In [1]: import numpy as np

In [2]: from numpy import linalg as LA

In [3]: np.set_printoptions(suppress=True, linewidth=160)

In [4]: E = np.load("arr.npy")

In [5]: E
Out[5]: 
array([[0, 1, 0, 0, 1, 1],
       [1, 0, 1, 1, 0, 1],
       [0, 1, 0, 0, 0, 1],
       [0, 1, 0, 0, 1, 1],
       [1, 0, 0, 1, 0, 1],
       [1, 1, 1, 1, 1, 0]])

In [6]: # rank 5

In [7]: T = np.stack([E, -2 * E, E[::-1]])

In [8]: np.einsum("bij,cij->bc", T, T)
Out[8]: 
array([[ 20, -40,  14],
       [-40,  80, -28],
       [ 14, -28,  20]])

In [9]: T.shape
Out[9]: (3, 6, 6)

In [10]: np.round(LA.det(T), 2)
Out[10]: array([0., 0., 0.])

In [11]: w, evecs = LA.eigh(E)

In [12]: np.unique(w.round(6) + 0, return_counts=True)[1]
Out[12]: array([1, 1, 1, 1, 1, 1])

In [13]: np.round(LA.eigvalsh(E @ E), 2) + 0
Out[13]: array([ 0.  ,  0.28,  0.45,  2.18,  4.74, 12.35])

In [14]: np.round(LA.svd(E, compute_uv=False), 2) + 0
Out[14]: array([3.51, 2.18, 1.48, 0.67, 0.53, 0.  ])

In [15]: np.round(evecs.T @ E @ evecs, 2) + 0
Out[15]: 
array([[-2.18,  0.  ,  0.  ,  0.  ,  0.  ,  0.  ],
       [ 0.  , -1.48,  0.  ,  0.  ,  0.  ,  0.  ],
       [ 0.  ,  0.  , -0.53,  0.  ,  0.  ,  0.  ],
       [ 0.  ,  0.  ,  0.  ,  0.  ,  0.  ,  0.  ],
       [ 0.  ,  0.  ,  0.  ,  0.  ,  0.67,  0.  ],
       [ 0.  ,  0.  ,  0.  ,  0.  ,  0.  ,  3.51]])

In [16]: np.round(evecs.T @ evecs, 2) + 0
Out[16]: 
array([[1., 0., 0., 0., 0., 0.],
       [0., 1., 0., 0., 0., 0.],
       [0., 0., 1., 0., 0., 0.],
       [0., 0., 0., 1., 0., 0.],
       [0., 0., 0., 0., 1., 0.],
       [0., 0., 0., 0., 0., 1.]])

In [17]: w, evecs = LA.eigh(E)

In [18]: vec = np.array([1, 3, 1, 1, 1, 0])

In [19]: vec @ E @ vec
Out[19]: np.int64(22)

In [20]: round(float(vec @ E @ vec / (vec @ vec)), 2), np.round(w[0], 2), round(w[-1], 2)
Out[20]: (1.69, np.float64(-2.18), np.float64(3.51))

In [21]: LA.lstsq(E[:-1].T, E[-1])[2]
Out[21]: np.int32(4)

In [22]: [round(float(LA.det(E[:i, :i])), 2) + 0 for i in range(1, 7)]
Out[22]: [0.0, -1.0, 0.0, 0.0, 0.0, 0.0]

In [23]: np.all(LA.eigvalsh(E) > 0)
Out[23]: np.False_

In [24]: round(LA.eigvalsh(E).min(), 2)
Out[24]: np.float64(-2.18)

In [25]: feats = np.loadtxt("dump.csv", delimiter=",")

In [26]: feats
Out[26]: 
array([[-0.95, -2.  , -2.  , -3.  ,  2.  , -1.  , -2.  ,  1.  , -1.  ],
       [ 2.  ,  2.05, -1.  ,  3.  , -2.  ,  1.  ,  2.  , -3.  ,  2.  ],
       [ 0.  ,  2.  ,  0.05,  3.  ,  3.  ,  3.  ,  0.  ,  0.  , -3.  ],
       [-3.  , -1.  ,  3.  ,  2.05,  0.  , -1.  ,  0.  ,  2.  , -1.  ],
       [ 1.  ,  3.  ,  2.  ,  1.  ,  2.05,  2.  ,  3.  ,  3.  , -2.  ],
       [ 2.  ,  0.  , -3.  ,  1.  , -1.  , -0.95, -1.  , -2.  , -2.  ],
       [-2.  ,  0.  ,  2.  , -2.  , -3.  , -2.  ,  3.05,  1.  , -2.  ],
       [ 3.  ,  2.  ,  1.  ,  0.  ,  2.  ,  0.  ,  0.  ,  3.05, -2.  ],
       [-1.  , -2.  , -2.  , -3.  ,  2.  , -1.  , -2.  ,  1.  , -0.95]])

In [27]: Uu, sv, Vt = LA.svd(feats)

In [28]: np.argmax(sv[:-1] / (sv[1:] + 1e-6)) + 1
Out[28]: np.int64(8)

In [29]: other = Uu[:, :8] @ np.diag(sv[:8]) @ Vt[:8]

In [30]: other.round(2) + 0
Out[30]: 
array([[-0.95, -1.99, -2.  , -3.  ,  2.  , -1.  , -2.  ,  1.  , -1.  ],
       [ 2.  ,  2.05, -1.  ,  3.  , -2.  ,  1.  ,  2.  , -3.  ,  2.  ],
       [ 0.  ,  2.  ,  0.05,  3.  ,  3.  ,  3.  ,  0.  ,  0.  , -3.  ],
       [-3.  , -1.  ,  3.  ,  2.05,  0.  , -1.  ,  0.  ,  2.  , -1.  ],
       [ 1.  ,  3.  ,  2.  ,  1.  ,  2.05,  2.  ,  3.  ,  3.  , -2.  ],
       [ 2.  ,  0.  , -3.  ,  1.  , -1.  , -0.95, -1.  , -2.  , -2.  ],
       [-2.  ,  0.  ,  2.  , -2.  , -3.  , -2.  ,  3.05,  1.  , -2.  ],
       [ 3.  ,  2.  ,  1.  ,  0.  ,  2.  ,  0.  ,  0.  ,  3.05, -2.  ],
       [-1.  , -2.01, -2.  , -3.  ,  2.  , -1.  , -2.  ,  1.  , -0.95]])

In [31]: Q, _ = LA.qr(np.array([[0.3, 0.3, 0.5, 0.5, 1.3, -0.4, 1.3],
    ...:     [0.6, 0.0, 0.9, -0.5, -0.8, -0.5, 0.1],
    ...:     [-0.5, -1.3, 0.7, -0.4, -2.3, -0.9, 1.3],
    ...:     [-3.0, 2.1, -0.6, 0.9, -1.2, 1.9, -0.3],
    ...:     [-0.7, -0.9, -1.2, -0.5, 1.6, -2.0, 0.5],
    ...:     [1.7, -0.7, -0.7, 0.7, -0.4, -1.7, -2.4],
    ...:     [0.5, -1.1, 0.3, -1.4, 0.5, 0.9, 1.0]]))

In [32]: X = 2 * Q

In [33]: X.round(2)
Out[33]: 
array([[-0.16, -0.39, -0.46, -0.64, -1.51, -0.05,  0.95],
       [-0.33, -0.26, -0.84,  0.52,  0.53, -1.51,  0.54],
       [ 0.27,  1.34, -0.87, -1.1 ,  0.41, -0.01,  0.09],
       [ 1.64, -0.52,  0.19, -0.12,  0.49,  0.06,  0.86],
       [ 0.38,  1.08,  1.1 ,  0.31, -0.66, -0.96,  0.15],
       [-0.93, -0.13,  1.  , -0.82,  0.77, -0.01,  0.93],
       [-0.27,  0.73, -0.27,  1.15,  0.08,  0.9 ,  1.08]])

In [34]: vec = np.array([2, 3, 0, 3, 0, 0, 1])

In [35]: y = X @ vec

In [36]: y.round(2)
Out[36]: array([-2.47,  0.65,  1.36,  2.22,  5.09, -3.79,  6.2 ])

In [37]: np.round(LA.solve(X, y), 2) + 0
Out[37]: array([2., 3., 0., 3., 0., 0., 1.])

In [38]: np.round(LA.solve(X, y + X[:, 3]), 2) + 0
Out[38]: array([2., 3., 0., 4., 0., 0., 1.])

In [39]: np.round(LA.solve(X, X[:, 0]), 2) + 0
Out[39]: array([1., 0., 0., 0., 0., 0., 0.])

In [40]: np.round(LA.solve(X, -1 * y), 2) + 0
Out[40]: array([-2., -3.,  0., -3.,  0.,  0., -1.])

In [41]: np.round(LA.solve(X.T, X[5]), 2) + 0
Out[41]: array([0., 0., 0., 0., 0., 1., 0.])

In [42]: np.round(LA.svd(X, compute_uv=False), 2)
Out[42]: array([2., 2., 2., 2., 2., 2., 2.])

In [43]: np.round(X.T @ X, 2) + 0
Out[43]: 
array([[4., 0., 0., 0., 0., 0., 0.],
       [0., 4., 0., 0., 0., 0., 0.],
       [0., 0., 4., 0., 0., 0., 0.],
       [0., 0., 0., 4., 0., 0., 0.],
       [0., 0., 0., 0., 4., 0., 0.],
       [0., 0., 0., 0., 0., 4., 0.],
       [0., 0., 0., 0., 0., 0., 4.]])

In [44]: np.round(X @ X.T, 2) + 0
Out[44]: 
array([[4., 0., 0., 0., 0., 0., 0.],
       [0., 4., 0., 0., 0., 0., 0.],
       [0., 0., 4., 0., 0., 0., 0.],
       [0., 0., 0., 4., 0., 0., 0.],
       [0., 0., 0., 0., 4., 0., 0.],
       [0., 0., 0., 0., 0., 4., 0.],
       [0., 0., 0., 0., 0., 0., 4.]])

In [45]: mat = np.loadtxt("layer15.csv", delimiter=",")

In [46]: mat.round(2)
Out[46]: 
array([[0.43, 0.14, 0.14, 0.  , 0.29],
       [0.12, 0.25, 0.25, 0.12, 0.25],
       [0.29, 0.14, 0.29, 0.14, 0.14],
       [0.12, 0.12, 0.12, 0.38, 0.25],
       [0.33, 0.  , 0.17, 0.17, 0.33]])

In [47]: np.round(np.sort(np.abs(LA.eigvals(mat)))[::-1], 2)
Out[47]: array([1.  , 0.34, 0.24, 0.12, 0.12])

In [48]: np.round(mat.sum(axis=1), 2)
Out[48]: array([1., 1., 1., 1., 1.])

In [49]: pr = np.eye(5)[4]

In [50]: for _ in range(3):
    ...:     pr = pr @ mat
    ...:     print(pr.round(2))
    ...: 
[0.33 0.   0.17 0.17 0.33]
[0.32 0.09 0.17 0.14 0.27]
[0.31 0.11 0.18 0.13 0.27]

In [51]: hat = np.triu(np.array([[3, 2, 2, 1, 0],
    ...:     [0, 0, 0, 2, 2],
    ...:     [0, 1, 2, 0, 3],
    ...:     [2, 1, 2, 0, 2],
    ...:     [2, 1, 0, 3, 0]]), 1) + np.eye(5)

In [52]: other = hat @ mat @ LA.inv(hat)

In [53]: np.round(np.poly(other), 2) + 0
Out[53]: array([ 1.  , -1.67,  0.82, -0.16,  0.02,  0.  ])

In [54]: LA.matrix_rank(other)
Out[54]: np.int64(5)

In [55]: round(float(LA.det(other)), 2)
Out[55]: 0.0

In [56]: round(float(np.trace(other)), 2), np.round(np.trace(mat), 2)
Out[56]: (1.67, np.float64(1.67))

In [57]: K = np.loadtxt("case4.csv", delimiter=",")

In [58]: K.round(2)
Out[58]: 
array([[  2.99,  -5.63,   5.02,   1.66,   3.08,   2.87,   1.34,   3.82],
       [ -0.38,  -0.71,   1.49,   0.54,  -0.19,  -1.02,   2.46,   3.05],
       [ -1.95,   2.62,  -1.02,   0.02,  -2.41,  -3.17,   2.98,   2.17],
       [  2.58,  -0.82,   1.09,   1.53,  -0.12,   0.99,   1.47,   1.62],
       [  1.  ,  10.74,  -8.28,   1.  ,  -7.82,  -3.91,   2.  ,  -3.37],
       [  3.03,   0.88,  -0.41,   1.68,  -1.26,   0.72,   1.32,   0.54],
       [ -5.  ,   1.72,   0.23,  -1.  ,  -1.82,  -4.91,   4.  ,   4.14],
       [ -1.49,  -0.28,   1.32,   0.17,  -0.48,  -1.9 ,   2.83,   3.39],
       [  0.45,   4.92,  -3.34,   0.82,  -3.95,  -2.34,   2.18,  -0.18],
       [ -1.02,  -1.55,   2.3 ,   0.33,   0.37,  -1.16,   2.67,   3.79],
       [  6.72,   2.91,  -2.71,   2.91,  -2.61,   2.51,   0.09,  -2.32],
       [  1.67,   2.59,  -1.6 ,   1.22,  -2.39,  -0.75,   1.78,   0.37],
       [ -0.54,   1.46,  -0.3 ,   0.49,  -1.64,  -1.85,   2.51,   2.04],
       [  2.71,   0.21,   0.2 ,   1.57,  -0.81,   0.74,   1.43,   1.04],
       [  2.44,   1.42,  -0.76,   1.48,  -1.62,   0.15,   1.52,   0.57],
       [  0.42,  -2.41,   2.77,   0.81,   0.94,   0.08,   2.19,   3.49],
       [ -2.63,   2.39,  -0.72,  -0.21,  -2.26,  -3.55,   3.21,   2.62],
       [  2.72,  14.23, -11.48,   1.57, -10.15,  -3.93,   1.43,  -5.97],
       [ -1.44,   0.14,   0.96,   0.19,  -0.76,  -2.01,   2.81,   3.15],
       [  0.07,  -1.13,   1.76,   0.69,   0.09,  -0.58,   2.31,   3.03],
       [  7.31,   8.19,  -7.21,   3.1 ,  -6.13,   1.15,  -0.1 ,  -5.25],
       [ -2.19,   0.09,   1.13,  -0.06,  -0.72,  -2.49,   3.06,   3.55],
       [  2.36,   8.07,  -6.28,   1.45,  -6.04,  -2.12,   1.55,  -2.71],
       [ -0.62,  -3.99,   4.26,   0.46,   1.99,  -0.09,   2.54,   4.81],
       [  0.49,   2.02,  -0.94,   0.83,  -2.02,  -1.35,   2.17,   1.24],
       [ -4.43,  -1.86,   3.12,  -0.81,   0.57,  -3.33,   3.81,   5.64],
       [  0.4 ,   2.09,  -0.97,   0.8 ,  -2.06,  -1.43,   2.2 ,   1.25],
       [ -0.07,  -0.81,   1.52,   0.64,  -0.13,  -0.78,   2.36,   2.94],
       [ -2.31,   5.8 ,  -3.61,  -0.1 ,  -4.53,  -4.47,   3.1 ,   0.76],
       [  1.24,   2.64,  -1.58,   1.08,  -2.43,  -1.06,   1.92,   0.56],
       [  0.15,  10.02,  -7.54,   0.72,  -7.35,  -4.24,   2.28,  -2.59],
       [ -2.93,   5.16,  -2.98,  -0.31,  -4.11,  -4.67,   3.31,   1.38],
       [  0.96,  -6.28,   5.91,   0.99,   3.52,   1.73,   2.01,   5.16],
       [  4.16,   3.55,  -2.82,   2.05,  -3.03,   0.59,   0.95,  -1.35]])

In [59]: rank = LA.matrix_rank(K)

In [60]: rank
Out[60]: np.int64(3)

In [61]: null = LA.svd(K)[2][rank:].T

In [62]: null.shape
Out[62]: (8, 5)

In [63]: [int(LA.matrix_rank(K[:i])) for i in range(1, len(K) + 1)]
Out[63]: 
[1,
 2,
 3,
 3,
 3,
 3,
 3,
 3,
 3,
 3,
 3,
 3,
 3,
 3,
 3,
 3,
 3,
 3,
 3,
 3,
 3,
 3,
 3,
 3,
 3,
 3,
 3,
 3,
 3,
 3,
 3,
 3,
 3,
 3]

In [64]: [int(LA.matrix_rank(np.delete(K, i, axis=0))) for i in range(34)]
Out[64]: 
[3,
 3,
 3,
 3,
 3,
 3,
 3,
 3,
 3,
 3,
 3,
 3,
 3,
 3,
 3,
 3,
 3,
 3,
 3,
 3,
 3,
 3,
 3,
 3,
 3,
 3,
 3,
 3,
 3,
 3,
 3,
 3,
 3,
 3]

In [65]: np.round(null @ null.T, 2)
Out[65]: 
array([[ 0.32, -0.01,  0.02, -0.31,  0.09, -0.32, -0.07,  0.03],
       [-0.01,  0.58,  0.32, -0.03,  0.3 ,  0.17, -0.08,  0.12],
       [ 0.02,  0.32,  0.71, -0.01, -0.19, -0.06, -0.07, -0.24],
       [-0.31, -0.03, -0.01,  0.83,  0.09, -0.09, -0.14, -0.09],
       [ 0.09,  0.3 , -0.19,  0.09,  0.74, -0.13,  0.18,  0.02],
       [-0.32,  0.17, -0.06, -0.09, -0.13,  0.7 ,  0.16,  0.14],
       [-0.07, -0.08, -0.07, -0.14,  0.18,  0.16,  0.6 , -0.38],
       [ 0.03,  0.12, -0.24, -0.09,  0.02,  0.14, -0.38,  0.52]])
